% ipython --no-banner

In [1]: import numpy as np

In [2]: import numpy.linalg as la

In [3]: np.set_printoptions(suppress=True, linewidth=200)

In [4]: M = np.loadtxt("mat.csv", delimiter=",")

In [5]: M.round(3)
Out[5]: 
array([[ 0.077,  0.179, -0.128,  0.128,  0.077],
       [ 0.179,  0.419, -0.299,  0.299,  0.179],
       [-0.128, -0.299,  0.214, -0.214, -0.128],
       [ 0.128,  0.299, -0.214,  0.214,  0.128],
       [ 0.077,  0.179, -0.128,  0.128,  0.077]])

In [6]: hat = np.triu(np.array([[2, 0, 2, 2, 0],
   ...:     [1, 2, 1, 0, 1],
   ...:     [1, 2, -1, 0, 0],
   ...:     [0, 1, -2, 1, 2],
   ...:     [0, 0, 0, 2, -2]]), 1) + np.eye(5)

In [7]: out = hat @ M @ la.inv(hat)

In [8]: np.round(np.poly(out), 3) + 0
Out[8]: array([ 1., -1.,  0.,  0.,  0.,  0.])

In [9]: la.matrix_rank(out)
Out[9]: np.int64(1)

In [10]: np.allclose(M[:-1].T @ la.lstsq(M[:-1].T, M[-1])[0], M[-1])
Out[10]: True

In [11]: la.lstsq(M[:-1].T, M[-1])[2]
Out[11]: np.int32(1)

In [12]: print(np.abs(np.diag(la.qr(M)[1])) > 1e-9)
[ True False False False False]

In [13]: np.unique(M.round(6), axis=0).shape
Out[13]: (4, 5)

In [14]: r = la.matrix_rank(M)

In [15]: r
Out[15]: np.int64(1)

In [16]: ns = la.svd(M)[2][r:].T

In [17]: la.matrix_rank(M.T @ M), la.matrix_rank(M @ M.T)
Out[17]: (np.int64(1), np.int64(1))

In [18]: np.round(ns @ ns.T, 3)
Out[18]: 
array([[ 0.923, -0.179,  0.128, -0.128, -0.077],
       [-0.179,  0.581,  0.299, -0.299, -0.179],
       [ 0.128,  0.299,  0.786,  0.214,  0.128],
       [-0.128, -0.299,  0.214,  0.786, -0.128],
       [-0.077, -0.179,  0.128, -0.128,  0.923]])

In [19]: [int(la.matrix_rank(M[:i])) for i in range(1, len(M) + 1)]
Out[19]: [1, 1, 1, 1, 1]

In [20]: ns.shape
Out[20]: (5, 4)

In [21]: print(np.allclose(M @ ns, 0))
True

In [22]: print(np.round(M @ ns, 3) + 0)
[[0. 0. 0. 0.]
 [0. 0. 0. 0.]
 [0. 0. 0. 0.]
 [0. 0. 0. 0.]
 [0. 0. 0. 0.]]

In [23]: [int(la.matrix_rank(np.delete(M, i, axis=0))) for i in range(5)]
Out[23]: [1, 1, 1, 1, 1]

In [24]: left, sig, Vh = la.svd(M)

In [25]: sig.round(3) + 0
Out[25]: array([1., 0., 0., 0., 0.])

In [26]: out = left[:, :1] @ np.diag(sig[:1]) @ Vh[:1]

In [27]: round(float(np.abs(M - out).max()), 3)
Out[27]: 0.0

In [28]: mat = np.load("x.npy")

In [29]: mat
Out[29]: 
array([[-4,  0,  0,  0,  0],
       [-2,  1,  0,  0,  0],
       [-4, -5,  5,  0,  0],
       [ 3,  1, -4, -3,  0],
       [ 1, -4,  4,  5, -4]])

In [30]: round(la.det(2 * mat), 3), np.round(la.det(mat), 3)
Out[30]: (np.float64(-7680.0), np.float64(-240.0))

In [31]: np.einsum("ij,ji->", mat, mat)
Out[31]: np.int64(67)

In [32]: K = np.load("w.npy")

In [33]: K
Out[33]: 
array([[ 0.,  0.,  0.,  0.,  0.],
       [ 0.,  0.,  0.,  0.,  0.],
       [ 0.,  0.,  0.,  0., -5.],
       [ 0.,  0.,  0.,  0.,  1.],
       [ 0.,  0., -5.,  1.,  0.]])

In [34]: np.abs(np.diag(la.qr(K)[1])) > 1e-9
Out[34]: array([False, False,  True, False,  True])

In [35]: np.allclose(K[:-1].T @ la.lstsq(K[:-1].T, K[-1])[0], K[-1])
Out[35]: False

In [36]: np.unique(K.round(6), axis=0).shape
Out[36]: (4, 5)

In [37]: np.round(K @ la.pinv(K) @ K, 3)
Out[37]: 
array([[ 0.,  0.,  0.,  0.,  0.],
       [ 0.,  0.,  0.,  0.,  0.],
       [ 0.,  0.,  0.,  0., -5.],
       [ 0.,  0.,  0.,  0.,  1.],
       [ 0.,  0., -5.,  1.,  0.]])

In [38]: try:
    ...:     la.inv(K)
    ...: except la.LinAlgError as e:
    ...:     print(repr(e))
    ...: 
LinAlgError('Singular matrix')

In [39]: la.lstsq(K[:-1].T, K[-1])[2]
Out[39]: np.int32(1)

In [40]: arr = np.load("block7.npy")

In [41]: arr
Out[41]: 
array([[-1.   ,  0.   ,  0.736, -0.2  , -0.1  ],
       [-0.9  ,  0.8  , -0.093,  0.   , -0.7  ],
       [-1.   ,  0.6  , -1.045,  0.3  ,  0.8  ],
       [-0.7  ,  0.2  ,  5.327, -1.6  , -0.3  ],
       [ 0.   , -0.2  , -3.205,  0.9  ,  0.8  ],
       [ 1.5  , -0.5  , -3.783,  1.3  , -1.2  ],
       [-1.   ,  0.4  , -0.499,  0.1  ,  1.2  ],
       [-0.6  ,  0.8  , -2.073,  0.9  , -1.6  ],
       [-0.5  ,  0.1  ,  1.407, -0.6  , -1.5  ],
       [ 0.9  ,  2.   ,  4.02 , -1.3  , -0.9  ],
       [ 0.5  ,  0.4  , -1.039,  0.3  ,  1.3  ],
       [ 0.   , -0.3  , -1.311,  0.4  ,  0.9  ],
       [-0.5  , -0.8  ,  0.502, -0.2  , -0.5  ],
       [-1.   ,  0.3  ,  5.305, -1.9  ,  0.1  ],
       [-0.6  ,  0.2  ,  2.236, -0.6  , -0.6  ],
       [ 1.9  , -0.4  ,  0.143,  0.1  ,  0.4  ],
       [ 0.4  ,  0.1  ,  9.617, -3.3  , -1.6  ],
       [ 0.4  ,  1.   , -3.109,  1.1  ,  0.3  ],
       [-1.   ,  0.3  ,  1.67 , -0.5  , -1.5  ],
       [-0.3  , -1.6  , -1.291,  0.3  , -0.8  ]])

In [42]: la.matrix_rank(K, rtol=0.1)
Out[42]: np.int64(2)

In [43]: np.round(la.norm(K, 2) / la.norm(K), 3)
Out[43]: np.float64(0.707)

In [44]: np.argsort(-la.norm(K, axis=0).round(6), kind="stable")[:3]
Out[44]: array([4, 2, 3])
